>>> import numpy as np
>>> import numpy.linalg as la
>>> np.set_printoptions(precision=2, suppress=True, linewidth=200, floatmode="fixed")
>>> def rnd(a):
...     return np.round(a, 2) + 0
... 
>>> F = np.load("a.npy")
>>> F
array([[ 1.00,  3.00,  0.00,  0.00],
       [ 3.00, -2.00,  3.00,  0.00],
       [ 0.00,  3.00,  2.00,  3.00],
       [ 0.00,  0.00,  3.00,  1.00]])
>>> # symmetric
>>> x = np.array([1, 1, 1, 0])
>>> rhs = F @ x
>>> b, lr = np.zeros(4), 1 / la.norm(F, 2) ** 2
>>> for i in range(250):
...     b -= lr * F.T @ (F @ b - rhs)
...     if i % 50 == 0: print(i, round(la.norm(F @ b - rhs), 2))
... 
0 1.96
50 0.07
100 0.02
150 0.0
200 0.0
>>> rnd(la.cond(F))
np.float64(5.76)
>>> rnd(b)
array([1.00, 1.00, 1.00, 0.00])
>>> rng = np.random.default_rng(132)
>>> labels = rng.permutation(4)
>>> print(labels)
[2 1 3 0]
>>> B = F[labels][:, labels]
>>> print(B)
[[ 2.00  3.00  3.00  0.00]
 [ 3.00 -2.00  0.00  3.00]
 [ 3.00  0.00  1.00  0.00]
 [ 0.00  3.00  0.00  1.00]]
>>> print(rnd(la.norm(B, "nuc")))
14.11
>>> la.norm(B, axis=1).argmax()
np.int64(0)
>>> rnd(la.norm(B, axis=0))
array([4.69, 4.69, 3.16, 3.16])
>>> rnd(la.norm(B, 1)), rnd(la.norm(B, np.inf))
(np.float64(8.0), np.float64(8.0))
>>> rnd(la.norm(B[2] - B[1]))
np.float64(3.74)
>>> rnd(la.norm(B, 2))
np.float64(5.57)
>>> B[2] @ B[1]
np.float64(9.0)
>>> rnd(la.norm(B, axis=1))
array([4.69, 4.69, 3.16, 3.16])
>>> feats = np.load("w.npy")
>>> feats
array([[8, 5, 7, 7],
       [0, 1, 0, 0],
       [8, 5, 7, 7],
       [0, 1, 0, 0],
       [2, 2, 1, 1],
       [0, 0, 0, 0],
       [0, 0, 0, 0],
       [4, 3, 3, 3],
       [2, 2, 1, 1],
       [0, 1, 0, 0],
       [6, 4, 5, 5],
       [6, 4, 5, 5],
       [2, 2, 1, 1],
       [2, 2, 1, 1],
       [8, 5, 7, 7],
       [0, 0, 0, 0],
       [8, 5, 7, 7],
       [4, 3, 3, 3],
       [0, 0, 0, 0],
       [4, 3, 3, 3],
       [2, 2, 1, 1],
       [0, 1, 0, 0],
       [8, 5, 7, 7],
       [6, 4, 5, 5],
       [4, 3, 3, 3],
       [0, 0, 0, 0]])
>>> D = la.norm(feats[:, None] - feats[None], axis=-1)
>>> rnd(D[:5, :5])
array([[ 0.00, 13.34,  0.00, 13.34, 10.82],
       [13.34,  0.00, 13.34,  0.00,  2.65],
       [ 0.00, 13.34,  0.00, 13.34, 10.82],
       [13.34,  0.00, 13.34,  0.00,  2.65],
       [10.82,  2.65, 10.82,  2.65,  0.00]])
>>> rnd(D[10])
array([ 3.61,  9.75,  3.61,  9.75,  7.21, 10.10, 10.10,  3.61,  7.21,  9.75,  0.00,  0.00,  7.21,  7.21,  3.61, 10.10,  3.61,  3.61, 10.10,  3.61,  7.21,  9.75,  3.61,  0.00,  3.61, 10.10])
>>> print(np.unravel_index(D.round(6).argmax(), D.shape))
(np.int64(0), np.int64(5))
>>> np.flatnonzero(D[10] < D.mean() / 2)
array([10, 11, 23])
>>> print((D + 1e9 * np.eye(26)).round(6).argmin(axis=1))
[ 2  3  0  1  8  6  5 17  4  1 11 10  4  4  0  5  0  7  5  7  4  1  0 10  7  5]
>>> print(D[10].round(6).argsort(kind="stable")[:4])
[10 11 23  0]
>>> U, sv, Vh = la.svd(feats)
>>> V = Vh[:(sv > 1e-8).sum()]
>>> x = feats[1] + 2 * feats[20] + rng.integers(2) * np.eye(4)[1]
>>> x
array([4.00, 6.00, 2.00, 2.00])
>>> la.matrix_rank(np.vstack([feats, x]))
np.int64(3)
>>> np.allclose(V.T @ V @ x, x)
True
>>> rnd(la.norm(x - V.T @ V @ x))
np.float64(0.0)
>>> rnd(V.T @ V)
array([[1.00, 0.00, 0.00, 0.00],
       [0.00, 1.00, 0.00, 0.00],
       [0.00, 0.00, 0.50, 0.50],
       [0.00, 0.00, 0.50, 0.50]])
>>> G = np.cov(feats, rowvar=False)
>>> rnd(la.eigvalsh(G)[::-1])
array([27.68,  0.20,  0.03,  0.00])
>>> np.argwhere(np.triu(np.abs(np.corrcoef(feats.T)) > 0.8, 1))
array([[0, 1],
       [0, 2],
       [0, 3],
       [1, 2],
       [1, 3],
       [2, 3]])
>>> np.median(feats, axis=0)
array([2.00, 2.00, 1.00, 1.00])
>>> rnd(np.corrcoef(feats[:, 0], feats[:, 1])[0, 1])
np.float64(0.98)
>>> print(rnd(feats.std(axis=0)))
[3.04 1.76 2.69 2.69]
>>> cent = feats[[20, 17]].astype(float)
>>> for _ in range(4):
...     labels = la.norm(feats[:, None] - cent, axis=-1).argmin(axis=1)
...     cent = np.array([feats[labels == j].mean(axis=0) for j in range(2)])
... 
>>> labels
array([1, 0, 1, 0, 0, 0, 0, 1, 0, 0, 1, 1, 0, 0, 1, 0, 1, 1, 0, 1, 0, 0, 1, 1, 1, 0])
>>> np.abs(cent[1] - cent[0]).argmax()
np.int64(0)
>>> rnd(cent[1] - cent[0])
array([5.45, 3.08, 4.81, 4.81])
>>> feats.reshape(-1, 2)
array([[8, 5],
       [7, 7],
       [0, 1],
       [0, 0],
       [8, 5],
       [7, 7],
       [0, 1],
       [0, 0],
       [2, 2],
       [1, 1],
       [0, 0],
       [0, 0],
       [0, 0],
       [0, 0],
       [4, 3],
       [3, 3],
       [2, 2],
       [1, 1],
       [0, 1],
       [0, 0],
       [6, 4],
       [5, 5],
       [6, 4],
       [5, 5],
       [2, 2],
       [1, 1],
       [2, 2],
       [1, 1],
       [8, 5],
       [7, 7],
       [0, 0],
       [0, 0],
       [8, 5],
       [7, 7],
       [4, 3],
       [3, 3],
       [0, 0],
       [0, 0],
       [4, 3],
       [3, 3],
       [2, 2],
       [1, 1],
       [0, 1],
       [0, 0],
       [8, 5],
       [7, 7],
       [6, 4],
       [5, 5],
       [4, 3],
       [3, 3],
       [0, 0],
       [0, 0]])
>>> t3 = feats.reshape(26, 2, -1)
>>> t3.shape
(26, 2, 2)
>>> np.einsum("ihd,jhd->hij", t3, t3).shape
(2, 26, 26)
>>> t3.transpose(1, 0, 2)
array([[[8, 5],
        [0, 1],
        [8, 5],
        [0, 1],
        [2, 2],
        [0, 0],
        [0, 0],
        [4, 3],
        [2, 2],
        [0, 1],
        [6, 4],
        [6, 4],
        [2, 2],
        [2, 2],
        [8, 5],
        [0, 0],
        [8, 5],
        [4, 3],
        [0, 0],
        [4, 3],
        [2, 2],
        [0, 1],
        [8, 5],
        [6, 4],
        [4, 3],
        [0, 0]],

       [[7, 7],
        [0, 0],
        [7, 7],
        [0, 0],
        [1, 1],
        [0, 0],
        [0, 0],
        [3, 3],
        [1, 1],
        [0, 0],
        [5, 5],
        [5, 5],
        [1, 1],
        [1, 1],
        [7, 7],
        [0, 0],
        [7, 7],
        [3, 3],
        [0, 0],
        [3, 3],
        [1, 1],
        [0, 0],
        [7, 7],
        [5, 5],
        [3, 3],
        [0, 0]]])
>>> A = np.loadtxt("x.csv", delimiter=",")
>>> A
array([[ 3.00, -1.00, -1.00],
       [ 0.00,  5.00,  5.00],
       [ 0.00,  5.00,  0.00]])
>>> f, r1 = A[1], A[0]
>>> f @ r1
np.float64(-10.0)
>>> pr = (f @ r1) / (f @ f) * f
>>> print(rnd(la.norm(f + r1) ** 2 + la.norm(f - r1) ** 2))
122.0
>>> la.matrix_rank(np.outer(f, r1))
np.int64(1)
>>> print(A - A[0])
[[ 0.00  0.00  0.00]
 [-3.00  6.00  6.00]
 [-3.00  6.00  1.00]]
>>> rnd(la.svd(A, compute_uv=False))
array([8.22, 3.20, 2.85])
>>> rnd(la.norm(A))
np.float64(9.27)
>>> rnd(A.mean(axis=0))
array([1.00, 3.00, 1.33])
>>> np.count_nonzero(A)
np.int64(6)
>>> la.matrix_rank(A)
np.int64(3)
>>> np.diff(A, axis=0)
array([[-3.00,  6.00,  6.00],
       [ 0.00,  0.00, -5.00]])
>>> B = A[0, 0] * A[1:] - np.outer(A[1:, 0], A[0])
>>> print(B)
[[ 0.00 15.00 15.00]
 [ 0.00 15.00  0.00]]
>>> print(np.flatnonzero(~B.round(6).any(axis=1)))
[]
>>> la.matrix_rank(B), la.matrix_rank(A)
(np.int64(2), np.int64(3))
>>> rnd(la.matrix_power(A, 3))
array([[  27.00, -114.00,  -74.00],
       [   0.00,  375.00,  250.00],
       [   0.00,  250.00,  125.00]])
>>> rnd(la.det(A))
np.float64(-75.0)
>>> rnd(np.abs(la.eigvals(A)).max())
np.float64(8.09)
>>> ev, V = la.eig(A)
>>> np.prod(ev)
np.float64(-75.0)
>>> rnd(np.sort(la.eigvals(A.T)))
array([-3.09,  3.00,  8.09])
>>> rnd(ev)
array([ 3.00,  8.09, -3.09])
>>> rnd(np.sort(la.eigvals(A @ A)))
array([ 9.00,  9.55, 65.45])
>>> data = np.loadtxt("mat.csv", delimiter=",")
>>> print(data)
[[0.00 0.00 0.00 0.00]
 [6.00 7.00 7.00 5.00]
 [3.00 0.00 4.00 3.00]
 [8.00 4.00 7.00 8.00]
 [1.00 3.00 4.00 0.00]
 [8.00 4.00 7.00 8.00]
 [0.00 0.00 0.00 0.00]
 [3.00 0.00 4.00 3.00]
 [1.00 1.00 5.00 5.00]
 [1.00 1.00 5.00 5.00]
 [1.00 1.00 5.00 5.00]
 [1.00 1.00 5.00 5.00]
 [0.00 0.00 0.00 0.00]
 [5.00 4.00 3.00 5.00]
 [0.00 0.00 0.00 0.00]
 [3.00 0.00 4.00 3.00]
 [8.00 4.00 7.00 8.00]
 [0.00 0.00 0.00 0.00]
 [1.00 3.00 4.00 0.00]
 [5.00 4.00 3.00 5.00]
 [3.00 0.00 4.00 3.00]
 [0.00 0.00 0.00 0.00]
 [0.00 0.00 0.00 0.00]]
>>> labels = data[:, 3] > np.median(data[:, 3])
>>> f = data[labels].mean(axis=0) - data[~labels].mean(axis=0)
>>> np.argsort(-np.abs(f).round(6), kind="stable")
array([3, 2, 0, 1])
>>> ((data - data.mean(axis=0)) @ f > 0).astype(int)
array([0, 1, 0, 1, 0, 1, 0, 0, 1, 1, 1, 1, 0, 1, 0, 0, 1, 0, 0, 1, 0, 0, 0])
